In [1]: import numpy as np

In [2]: np.set_printoptions(precision=2, suppress=True, linewidth=200, floatmode="fixed")

In [3]: rng = np.random.default_rng(603)

In [4]: J = np.array([[1, 1, 1, 0, 0, 1, 1, 2, 0, 2, 0, 1, 1, 2, 2],
   ...:     [0, 2, 2, 2, 1, 0, 1, 0, 2, 1, 1, 0, 2, 0, 1],
   ...:     [2, 0, 2, 2, 0, 1, 0, 0, 1, 2, 2, 1, 2, 0, 2],
   ...:     [1, 0, 1, 2, 1, 2, 2, 1, 1, 2, 2, 2, 0, 2, 2],
   ...:     [1, 2, 2, 2, 1, 2, 0, 0, 2, 0, 0, 0, 2, 0, 2]]) * (rng.random((5, 15)) < 0.3)

In [5]: J
Out[5]: 
array([[1, 0, 1, 0, 0, 0, 0, 2, 0, 0, 0, 1, 1, 0, 0],
       [0, 0, 0, 0, 1, 0, 0, 0, 0, 0, 0, 0, 0, 0, 0],
       [0, 0, 2, 0, 0, 0, 0, 0, 0, 0, 2, 0, 0, 0, 0],
       [0, 0, 0, 0, 0, 0, 2, 0, 1, 0, 0, 0, 0, 0, 0],
       [0, 0, 0, 0, 1, 0, 0, 0, 0, 0, 0, 0, 2, 0, 0]])

In [6]: x0 = np.array([0, 3, 7, 5, -6, 4, 5, 8, -7, 5, -1, 5, 5, 3, -1])

In [7]: np.sign((J @ x0).round(6))
Out[7]: array([ 1, -1,  1,  1,  1])

In [8]: np.einsum("ij,j->i", J, x0)
Out[8]: array([33, -6, 12,  3,  4])

In [9]: x0 @ J
Traceback (most recent call last):
  Cell In[9], line 1
    x0 @ J
ValueError: matmul: Input operand 1 has a mismatch in its core dimension 0, with gufunc signature (n?,k),(k,m?)->(n?,m?) (size 5 is different from 15)


In [10]: (J * x0).sum(axis=1)
Out[10]: array([33, -6, 12,  3,  4])

In [11]: np.linalg.norm(J @ x0) <= np.linalg.norm(J, 2) * np.linalg.norm(x0) + 1e-9
Out[11]: np.True_

In [12]: J @ np.ones(15)
Out[12]: array([6.00, 1.00, 4.00, 3.00, 3.00])

In [13]: J @ np.eye(15)[1]
Out[13]: array([0.00, 0.00, 0.00, 0.00, 0.00])

In [14]: u = np.array([1, 2])

In [15]: np.convolve(J[0], u)
Out[15]: array([1, 2, 1, 2, 0, 0, 0, 2, 4, 0, 0, 1, 3, 2, 0, 0])

In [16]: np.polyval(u, J[0])
Out[16]: array([3, 2, 3, 2, 2, 2, 2, 4, 2, 2, 2, 3, 3, 2, 2])

In [17]: out = J / np.sqrt((J ** 2).mean(axis=1, keepdims=True))

In [18]: out[4]
Out[18]: array([0.00, 0.00, 0.00, 0.00, 1.73, 0.00, 0.00, 0.00, 0.00, 0.00, 0.00, 0.00, 3.46, 0.00, 0.00])

In [19]: J - J.mean(axis=1, keepdims=True)
Out[19]: 
array([[ 0.60, -0.40,  0.60, -0.40, -0.40, -0.40, -0.40,  1.60, -0.40, -0.40, -0.40,  0.60,  0.60, -0.40, -0.40],
       [-0.07, -0.07, -0.07, -0.07,  0.93, -0.07, -0.07, -0.07, -0.07, -0.07, -0.07, -0.07, -0.07, -0.07, -0.07],
       [-0.27, -0.27,  1.73, -0.27, -0.27, -0.27, -0.27, -0.27, -0.27, -0.27,  1.73, -0.27, -0.27, -0.27, -0.27],
       [-0.20, -0.20, -0.20, -0.20, -0.20, -0.20,  1.80, -0.20,  0.80, -0.20, -0.20, -0.20, -0.20, -0.20, -0.20],
       [-0.20, -0.20, -0.20, -0.20,  0.80, -0.20, -0.20, -0.20, -0.20, -0.20, -0.20, -0.20,  1.80, -0.20, -0.20]])
